$ python3 -q
>>> import numpy as np
>>> np.set_printoptions(precision=1, suppress=True, linewidth=200, floatmode="fixed")
>>> def tidy(a):
...     return np.round(a, 1) + 0
... 
>>> F = np.loadtxt("x.csv", delimiter=",")
>>> tidy(F)
array([[-0.3,  1.9, -0.1,  0.2,  0.4, -1.4,  0.2, -1.0, -0.4, -0.5,  1.3],
       [ 0.0, -0.2, -0.8, -1.4, -0.3, -0.9,  1.3, -0.5, -0.3,  1.8, -0.5],
       [ 0.3, -0.4, -1.4,  0.7, -0.2,  1.1,  1.1,  0.4, -1.2, -0.1,  1.5],
       [ 0.6, -0.3,  1.4, -1.3, -0.6,  0.5, -0.7, -0.8, -1.7,  0.0,  0.6],
       [ 0.7,  0.9,  0.0, -0.9, -1.2, -0.5, -0.2,  2.2,  0.3, -0.1,  0.4],
       [ 0.3, -1.4,  0.2, -1.0,  0.6, -0.5,  0.1, -0.1,  1.5, -0.4,  1.7],
       [-0.6,  0.3, -0.9, -1.4,  2.0,  0.5, -0.7,  0.8, -0.7, -0.2, -0.2],
       [ 1.3,  0.3, -1.6, -0.7, -0.6,  0.4, -0.5, -1.1,  0.5, -1.2, -0.6],
       [ 2.2,  0.0,  0.6,  0.4,  1.4, -0.5,  1.0,  0.3, -0.4, -0.2, -0.6],
       [-0.9,  0.4,  0.8, -0.9, -0.2,  0.7,  1.9,  0.0,  0.2, -1.4, -0.5],
       [-0.5, -1.3, -0.4,  0.1, -0.4, -1.8, -0.1,  0.4, -1.1, -1.3, -0.5]])
>>> tidy(F.T @ F)
array([[9.0, 0.0, 0.0, 0.0, 0.0, 0.0, 0.0, 0.0, 0.0, 0.0, 0.0],
       [0.0, 9.0, 0.0, 0.0, 0.0, 0.0, 0.0, 0.0, 0.0, 0.0, 0.0],
       [0.0, 0.0, 9.0, 0.0, 0.0, 0.0, 0.0, 0.0, 0.0, 0.0, 0.0],
       [0.0, 0.0, 0.0, 9.0, 0.0, 0.0, 0.0, 0.0, 0.0, 0.0, 0.0],
       [0.0, 0.0, 0.0, 0.0, 9.0, 0.0, 0.0, 0.0, 0.0, 0.0, 0.0],
       [0.0, 0.0, 0.0, 0.0, 0.0, 9.0, 0.0, 0.0, 0.0, 0.0, 0.0],
       [0.0, 0.0, 0.0, 0.0, 0.0, 0.0, 9.0, 0.0, 0.0, 0.0, 0.0],
       [0.0, 0.0, 0.0, 0.0, 0.0, 0.0, 0.0, 9.0, 0.0, 0.0, 0.0],
       [0.0, 0.0, 0.0, 0.0, 0.0, 0.0, 0.0, 0.0, 9.0, 0.0, 0.0],
       [0.0, 0.0, 0.0, 0.0, 0.0, 0.0, 0.0, 0.0, 0.0, 9.0, 0.0],
       [0.0, 0.0, 0.0, 0.0, 0.0, 0.0, 0.0, 0.0, 0.0, 0.0, 9.0]])
>>> tidy(np.linalg.norm(F, axis=0))
array([3.0, 3.0, 3.0, 3.0, 3.0, 3.0, 3.0, 3.0, 3.0, 3.0, 3.0])
>>> tidy(np.linalg.pinv(F))
array([[ 0.0,  0.0,  0.0,  0.1,  0.1,  0.0, -0.1,  0.1,  0.2, -0.1, -0.1],
       [ 0.2,  0.0,  0.0,  0.0,  0.1, -0.2,  0.0,  0.0,  0.0,  0.0, -0.1],
       [ 0.0, -0.1, -0.2,  0.2,  0.0,  0.0, -0.1, -0.2,  0.1,  0.1,  0.0],
       [ 0.0, -0.2,  0.1, -0.1, -0.1, -0.1, -0.2, -0.1,  0.0, -0.1,  0.0],
       [ 0.0,  0.0,  0.0, -0.1, -0.1,  0.1,  0.2, -0.1,  0.2,  0.0,  0.0],
       [-0.2, -0.1,  0.1,  0.1, -0.1, -0.1,  0.1,  0.0, -0.1,  0.1, -0.2],
       [ 0.0,  0.1,  0.1, -0.1,  0.0,  0.0, -0.1, -0.1,  0.1,  0.2,  0.0],
       [-0.1, -0.1,  0.0, -0.1,  0.2,  0.0,  0.1, -0.1,  0.0,  0.0,  0.0],
       [ 0.0,  0.0, -0.1, -0.2,  0.0,  0.2, -0.1,  0.1,  0.0,  0.0, -0.1],
       [-0.1,  0.2,  0.0,  0.0,  0.0,  0.0,  0.0, -0.1,  0.0, -0.2, -0.1],
       [ 0.1, -0.1,  0.2,  0.1,  0.0,  0.2,  0.0, -0.1, -0.1, -0.1, -0.1]])
>>> print(tidy(np.linalg.svd(F, compute_uv=False)))
[3.0 3.0 3.0 3.0 3.0 3.0 3.0 3.0 3.0 3.0 3.0]
>>> tidy(F @ F.T)
array([[9.0, 0.0, 0.0, 0.0, 0.0, 0.0, 0.0, 0.0, 0.0, 0.0, 0.0],
       [0.0, 9.0, 0.0, 0.0, 0.0, 0.0, 0.0, 0.0, 0.0, 0.0, 0.0],
       [0.0, 0.0, 9.0, 0.0, 0.0, 0.0, 0.0, 0.0, 0.0, 0.0, 0.0],
       [0.0, 0.0, 0.0, 9.0, 0.0, 0.0, 0.0, 0.0, 0.0, 0.0, 0.0],
       [0.0, 0.0, 0.0, 0.0, 9.0, 0.0, 0.0, 0.0, 0.0, 0.0, 0.0],
       [0.0, 0.0, 0.0, 0.0, 0.0, 9.0, 0.0, 0.0, 0.0, 0.0, 0.0],
       [0.0, 0.0, 0.0, 0.0, 0.0, 0.0, 9.0, 0.0, 0.0, 0.0, 0.0],
       [0.0, 0.0, 0.0, 0.0, 0.0, 0.0, 0.0, 9.0, 0.0, 0.0, 0.0],
       [0.0, 0.0, 0.0, 0.0, 0.0, 0.0, 0.0, 0.0, 9.0, 0.0, 0.0],
       [0.0, 0.0, 0.0, 0.0, 0.0, 0.0, 0.0, 0.0, 0.0, 9.0, 0.0],
       [0.0, 0.0, 0.0, 0.0, 0.0, 0.0, 0.0, 0.0, 0.0, 0.0, 9.0]])
